>>> import numpy as np
>>> import numpy.linalg as la
>>> np.set_printoptions(precision=3, suppress=True, linewidth=100, sign=" ")
>>> A = np.array([[0, 0, 0],
...     [1, -3, -3],
...     [-1, -4, -5],
...     [0, 0, 0],
...     [0, 0, 0],
...     [0, 0, 0],
...     [0, 0, 0],
...     [0, 0, 0],
...     [-4, -2, -2],
...     [1, -3, -3],
...     [1, -3, -3],
...     [-2, -1, 0],
...     [0, 0, 0],
...     [0, 0, 0],
...     [-3, 2, 3]])
>>> A
array([[ 0,  0,  0],
       [ 1, -3, -3],
       [-1, -4, -5],
       [ 0,  0,  0],
       [ 0,  0,  0],
       [ 0,  0,  0],
       [ 0,  0,  0],
       [ 0,  0,  0],
       [-4, -2, -2],
       [ 1, -3, -3],
       [ 1, -3, -3],
       [-2, -1,  0],
       [ 0,  0,  0],
       [ 0,  0,  0],
       [-3,  2,  3]])
>>> d = la.norm(A[:, None] - A[None], axis=-1)
>>> d.mean(axis=1).argmax()
np.int64(14)
>>> np.flatnonzero(d[6] < d.mean() / 2)
array([  0,   3,   4,   5,   6,   7,  12,  13])
>>> d.shape
(15, 15)
>>> la.norm(A - A.mean(axis=0), axis=1)
array([ 1.356,  3.313,  5.174,  1.356,  1.356,  1.356,  1.356,  1.356,  3.861,  3.313,  3.313,
        1.763,  1.356,  1.356,  5.475])
>>> d[6]
array([ 0.   ,  4.359,  6.481,  0.   ,  0.   ,  0.   ,  0.   ,  0.   ,  4.899,  4.359,  4.359,
        2.236,  0.   ,  0.   ,  4.69 ])
>>> d[:5, :5]
array([[ 0.   ,  4.359,  6.481,  0.   ,  0.   ],
       [ 4.359,  0.   ,  3.   ,  4.359,  4.359],
       [ 6.481,  3.   ,  0.   ,  6.481,  6.481],
       [ 0.   ,  4.359,  6.481,  0.   ,  0.   ],
       [ 0.   ,  4.359,  6.481,  0.   ,  0.   ]])
>>> np.unravel_index(d.round(6).argmax(), d.shape)
(np.int64(2), np.int64(14))
>>> m1 = np.array([[0, 3, -5, -2], [4, 2, 1, 1], [5, 0, 0, 0]])
>>> m1[:, 1] = 5 * m1[:, 3]
>>> m1
array([[  0, -10,  -5,  -2],
       [  4,   5,   1,   1],
       [  5,   0,   0,   0]])
>>> r0, g = m1[0], m1[1]
>>> r0 @ g
np.int64(-57)
>>> pr = (r0 @ g) / (r0 @ r0) * r0
>>> g - pr
array([ 4.   ,  0.581, -1.209,  0.116])
>>> la.matrix_rank(np.outer(r0, g))
np.int64(1)
>>> pr
array([-0.   ,  4.419,  2.209,  0.884])
>>> np.round((g - pr) @ r0, 3)
np.float64(-0.0)
>>> gram = np.cov(A, rowvar=False)
>>> np.polyfit(A[:, 1], A[:, 0], 1)
array([-0.193, -0.647])
>>> np.median(A, axis=0)
array([ 0.,  0.,  0.])
>>> np.corrcoef(A.T)
array([[ 1.   , -0.221, -0.277],
       [-0.221,  1.   ,  0.981],
       [-0.277,  0.981,  1.   ]])
>>> la.eigvalsh(gram)[::-1]
array([ 6.753,  1.934,  0.056])
>>> gram.shape
(3, 3)
